$ python -q
>>> import numpy as np
>>> np.set_printoptions(precision=1, suppress=True, linewidth=120)
>>> def rd(a):
...     return np.round(a, 1) + 0
... 
>>> J = np.load("x.npy")
>>> print(J)
[[-2.  1.  1.  1.]
 [ 1. -2.  1.  1.]
 [ 1.  1. -2.  1.]
 [ 1.  1.  1. -2.]]
>>> vals, vecs = np.linalg.eigh(J)
>>> x0 = np.array([3, 2, 0, 0])
>>> print(x0 @ J @ x0)
-14.0
>>> print(rd(np.linalg.eigvalsh(J[1:, 1:])))
[-3. -3.  0.]
>>> x0 = np.array([3, 0, 0, 3])
>>> target = J @ x0
>>> print(target)
[-3.  6.  6. -3.]
>>> print(rd(np.linalg.solve(J, J[:, 1])))
[0. 1. 0. 0.]
>>> print(rd(np.linalg.solve(J, target + J[:, 3])))
[3. 0. 0. 4.]
>>> r0 = np.array([-5, 0, -3])
>>> print(np.correlate(J[0], J[1], "full"))
[-2. -1.  6. -2.  0. -1.  1.]
>>> print(np.convolve(J[0], r0))
[10. -5.  1. -8. -3. -3.]
>>> print(np.array([np.convolve(row, r0, "same") for row in J]))
[[-5.  1. -8. -3.]
 [10. -8.  1. -3.]
 [-5.  7. -8.  6.]
 [-5. -8.  7. -3.]]
>>> print(np.cross(J[0, :3], J[1, :3]))
[3. 3. 3.]
>>> print(np.polyval(r0, J[0]))
[-23.  -8.  -8.  -8.]
>>> mat = np.array([[0.1, -1.2, -0.1, -0.5, 1.8, 1.0, 2.7],
...     [-0.2, 1.6, 0.2, 0.7, -2.5, -1.4, -3.8],
...     [-0.1, 1.2, 0.1, 0.5, -1.8, -1.0, -2.7],
...     [0.0, -0.4, 0.0, -0.2, 0.7, 0.4, 1.0],
...     [0.1, -1.1, -0.1, -0.5, 1.7, 1.0, 2.5]])
>>> print(rd(np.linalg.svd(mat, compute_uv=False)))
[8.1 0.1 0.1 0.1 0. ]
>>> print(rd(np.linalg.norm(mat)))
8.1
>>> print(rd(np.diff(mat, axis=0)))
[[-0.3  2.8  0.3  1.2 -4.3 -2.4 -6.5]
 [ 0.1 -0.4 -0.1 -0.2  0.7  0.4  1.1]
 [ 0.1 -1.6 -0.1 -0.7  2.5  1.4  3.7]
 [ 0.1 -0.7 -0.1 -0.3  1.   0.6  1.5]]
>>> print(rd(mat - mat[0]))
[[ 0.   0.   0.   0.   0.   0.   0. ]
 [-0.3  2.8  0.3  1.2 -4.3 -2.4 -6.5]
 [-0.2  2.4  0.2  1.  -3.6 -2.  -5.4]
 [-0.1  0.8  0.1  0.3 -1.1 -0.6 -1.7]
 [ 0.   0.1  0.   0.  -0.1  0.  -0.2]]
>>> print(np.linalg.matrix_rank(mat))
4
>>> print(rd(mat.sum(axis=1)))
[ 3.8 -5.4 -3.8  1.5  3.6]
>>> print(rd(mat.sum(axis=0)))
[-0.1  0.1  0.1  0.  -0.1  0.  -0.3]
>>> mat[5]
Traceback (most recent call last):
  File "<python-input-28>", line 1, in <module>
    mat[5]
    ~~~^^^
IndexError: index 5 is out of bounds for axis 0 with size 5
>>> B = mat / np.sqrt((mat ** 2).mean(axis=1, keepdims=True))
>>> print(rd(B[1]))
[-0.1  0.8  0.1  0.4 -1.3 -0.7 -2. ]
>>> print(np.linalg.matrix_rank(B) == np.linalg.matrix_rank(mat))
True
>>> theta = np.radians(90)
>>> R = np.eye(7)
>>> R[2, 2] = R[6, 6] = np.cos(theta)
>>> R[2, 6], R[6, 2] = -np.sin(theta), np.sin(theta)
>>> print(rd(R))
[[ 1.  0.  0.  0.  0.  0.  0.]
 [ 0.  1.  0.  0.  0.  0.  0.]
 [ 0.  0.  0.  0.  0.  0. -1.]
 [ 0.  0.  0.  1.  0.  0.  0.]
 [ 0.  0.  0.  0.  1.  0.  0.]
 [ 0.  0.  0.  0.  0.  1.  0.]
 [ 0.  0.  1.  0.  0.  0.  0.]]
>>> B = mat @ R.T
>>> print(np.allclose(np.linalg.norm(mat, axis=1), np.linalg.norm(B, axis=1)))
True
>>> print(np.allclose(mat @ mat.T, B @ B.T))
True
>>> print(rd(B))
[[ 0.1 -1.2 -2.7 -0.5  1.8  1.  -0.1]
 [-0.2  1.6  3.8  0.7 -2.5 -1.4  0.2]
 [-0.1  1.2  2.7  0.5 -1.8 -1.   0.1]
 [ 0.  -0.4 -1.  -0.2  0.7  0.4  0. ]
 [ 0.1 -1.1 -2.5 -0.5  1.7  1.  -0.1]]
>>> print(rd(np.linalg.svd(mat, compute_uv=False)), rd(np.linalg.svd(B, compute_uv=False)))
[8.1 0.1 0.1 0.1 0. ] [8.1 0.1 0.1 0.1 0. ]
>>> m1 = np.load("m.npy")
>>> print(rd(m1))
[[ 1.   0.1 -0.1  0.1 -0.1  0.1  0.1]
 [ 0.1  0.7  0.3 -0.3  0.4 -0.2 -0.3]
 [-0.1  0.3  0.6  0.4 -0.4  0.2  0.3]
 [ 0.1 -0.3  0.4  0.6  0.4 -0.2 -0.3]
 [-0.1  0.4 -0.4  0.4  0.5  0.3  0.3]
 [ 0.1 -0.2  0.2 -0.2  0.3  0.9 -0.2]
 [ 0.1 -0.3  0.3 -0.3  0.3 -0.2  0.8]]
>>> m1[7]
Traceback (most recent call last):
  File "<python-input-44>", line 1, in <module>
    m1[7]
    ~~^^^
IndexError: index 7 is out of bounds for axis 0 with size 7
>>> print(rd(np.linalg.svd(m1, compute_uv=False)))
[1. 1. 1. 1. 1. 1. 1.]
>>> print(np.count_nonzero(m1))
49
>>> print(rd(np.linalg.norm(m1)))
2.6
>>> print(m1.shape)
(7, 7)
>>> print(rd(np.diff(m1, axis=0)))
[[-0.8  0.6  0.5 -0.5  0.5 -0.3 -0.3]
 [-0.2 -0.4  0.3  0.7 -0.8  0.4  0.5]
 [ 0.3 -0.7 -0.2  0.2  0.9 -0.5 -0.6]
 [-0.3  0.7 -0.8 -0.2  0.   0.5  0.6]
 [ 0.2 -0.6  0.7 -0.7 -0.2  0.6 -0.5]
 [ 0.   0.   0.1 -0.1  0.1 -1.   1. ]]
>>> m1[:, 7]
Traceback (most recent call last):
  File "<python-input-50>", line 1, in <module>
    m1[:, 7]
    ~~^^^^^^
IndexError: index 7 is out of bounds for axis 1 with size 7
>>> X = np.array([[-2, 0, 0, 0, 0, 0, 0],
...     [0, -3, 0, 0, 0, 0, 0],
...     [0, 0, -2, 0, 0, 0, 0],
...     [0, 0, 0, -1, 0, 0, 0],
...     [0, 0, 0, 0, -1, 0, 0],
...     [0, 0, 0, 0, 0, 3, 0],
...     [0, 0, 0, 0, 0, 0, 3]])
>>> B = mat / np.linalg.norm(mat, axis=1, keepdims=True)
>>> C2 = B @ B.T
>>> print(rd(np.degrees(np.arccos(np.clip(C2[4, 1], -1, 1)))))
178.3
>>> print(rd(C2))
[[ 1. -1. -1.  1.  1.]
 [-1.  1.  1. -1. -1.]
 [-1.  1.  1. -1. -1.]
 [ 1. -1. -1.  1.  1.]
 [ 1. -1. -1.  1.  1.]]
>>> print(rd(C2[4]))
[ 1. -1. -1.  1.  1.]
>>> print(rd(np.linalg.norm(B, axis=1)))
[1. 1. 1. 1. 1.]
>>> E = np.load("test19.npy")
>>> print(rd(E))
[[-0.6  0.2 -0.6  0.5 -0.2]
 [-0.4 -0.8  0.3  0.1 -0.4]
 [-0.2  0.1 -0.3 -0.8 -0.4]
 [-0.3  0.6  0.6  0.  -0.4]
 [-0.6  0.   0.2 -0.2  0.7]]
>>> x0 = np.array([7, 3, -8, 4, -8])
>>> print(rd(np.linalg.inv(E)))
[[-0.6 -0.4 -0.2 -0.3 -0.6]
 [ 0.2 -0.8  0.1  0.6  0. ]
 [-0.6  0.3 -0.3  0.6  0.2]
 [ 0.5  0.1 -0.8  0.  -0.2]
 [-0.2 -0.4 -0.4 -0.4  0.7]]
>>> print(rd(np.linalg.det(E)))
1.0
>>> rng = np.random.default_rng(9643)
>>> labels = rng.permutation(5)
>>> print(labels)
[3 1 2 4 0]
>>> B = E[labels][:, labels]
>>> print(rd(B))
[[ 0.   0.6  0.6 -0.4 -0.3]
 [ 0.1 -0.8  0.3 -0.4 -0.4]
 [-0.8  0.1 -0.3 -0.4 -0.2]
 [-0.2  0.   0.2  0.7 -0.6]
 [ 0.5  0.2 -0.6 -0.2 -0.6]]
>>> print(np.allclose(B, E))
False
>>> hat = np.triu(np.array([[3, 3, 1, 2, 2],
...     [2, 2, 0, 0, 0],
...     [3, 3, 3, 2, 3],
...     [2, 0, 0, 3, 0],
...     [1, 0, 0, 2, 3]]), 1) + np.eye(5)
>>> B = hat @ E @ np.linalg.inv(hat)
>>> print(rd(B))
[[-3.8 10.8  5.4 -3.7 -9.7]
 [-0.4  0.5  0.7 -0.5 -1.7]
 [-2.6  9.1  4.1 -4.4 -6. ]
 [-0.3  1.4  0.9 -1.2 -2.6]
 [-0.6  1.9  0.8 -0.6 -0.4]]
>>> print(rd(hat @ E - E @ hat))
[[-3.3  0.8  2.8  1.3  2.1]
 [ 0.   1.3  0.4  0.3  0. ]
 [-2.4  2.   2.1  0.5  2.9]
 [ 0.   0.8  0.3 -0.8 -1.4]
 [ 0.   1.8  0.6  0.8  0.7]]
>>> print(np.linalg.matrix_rank(B))
5
>>> print(rd(np.trace(B)), rd(np.trace(E)))
-0.9 -0.9
>>> print(rd(np.linalg.det(B)))
1.0
>>> Q, vecs = np.linalg.qr(E[:, :1])[0], np.linalg.qr(E[:, 1:])[0]
>>> sigma = np.linalg.svd(Q.T @ vecs, compute_uv=False)
>>> print(rd(np.linalg.norm(Q @ Q.T - vecs @ vecs.T, 2)))
1.0
>>> print(rd(sigma))
[0.]
>>> print((sigma > 0.9).sum())
0
>>> print(rd(np.linalg.norm(E, axis=0)))
[1. 1. 1. 1. 1.]
>>> print(rd(np.linalg.pinv(E)))
[[-0.6 -0.4 -0.2 -0.3 -0.6]
 [ 0.2 -0.8  0.1  0.6  0. ]
 [-0.6  0.3 -0.3  0.6  0.2]
 [ 0.5  0.1 -0.8  0.  -0.2]
 [-0.2 -0.4 -0.4 -0.4  0.7]]
>>> print(rd(E @ E.T))
[[1. 0. 0. 0. 0.]
 [0. 1. 0. 0. 0.]
 [0. 0. 1. 0. 0.]
 [0. 0. 0. 1. 0.]
 [0. 0. 0. 0. 1.]]
>>> print(rd(E.T @ E))
[[1. 0. 0. 0. 0.]
 [0. 1. 0. 0. 0.]
 [0. 0. 1. 0. 0.]
 [0. 0. 0. 1. 0.]
 [0. 0. 0. 0. 1.]]
>>> W0 = np.loadtxt("dump.csv", delimiter=",")
>>> print(rd(W0))
[[ 1.  -0.1  0.   0.1 -0.1 -0.2  0. ]
 [-0.1  0.7 -0.1  0.3 -0.3 -0.5 -0.1]
 [ 0.  -0.1  1.   0.1 -0.1 -0.2  0. ]
 [ 0.1  0.3  0.1  0.7  0.3  0.5  0.1]
 [-0.1 -0.3 -0.1  0.3  0.7 -0.5 -0.1]
 [-0.2 -0.5 -0.2  0.5 -0.5  0.1 -0.2]
 [ 0.  -0.1  0.   0.1 -0.1 -0.2  1. ]]
>>> print(rd(np.linalg.pinv(m1)))
[[ 1.   0.1 -0.1  0.1 -0.1  0.1  0.1]
 [ 0.1  0.7  0.3 -0.3  0.4 -0.2 -0.3]
 [-0.1  0.3  0.6  0.4 -0.4  0.2  0.3]
 [ 0.1 -0.3  0.4  0.6  0.4 -0.2 -0.3]
 [-0.1  0.4 -0.4  0.4  0.5  0.3  0.3]
 [ 0.1 -0.2  0.2 -0.2  0.3  0.9 -0.2]
 [ 0.1 -0.3  0.3 -0.3  0.3 -0.2  0.8]]
>>> print(rd(m1.T @ m1))
[[1. 0. 0. 0. 0. 0. 0.]
 [0. 1. 0. 0. 0. 0. 0.]
 [0. 0. 1. 0. 0. 0. 0.]
 [0. 0. 0. 1. 0. 0. 0.]
 [0. 0. 0. 0. 1. 0. 0.]
 [0. 0. 0. 0. 0. 1. 0.]
 [0. 0. 0. 0. 0. 0. 1.]]
>>> print(rd(np.linalg.svd(m1, compute_uv=False)))
[1. 1. 1. 1. 1. 1. 1.]
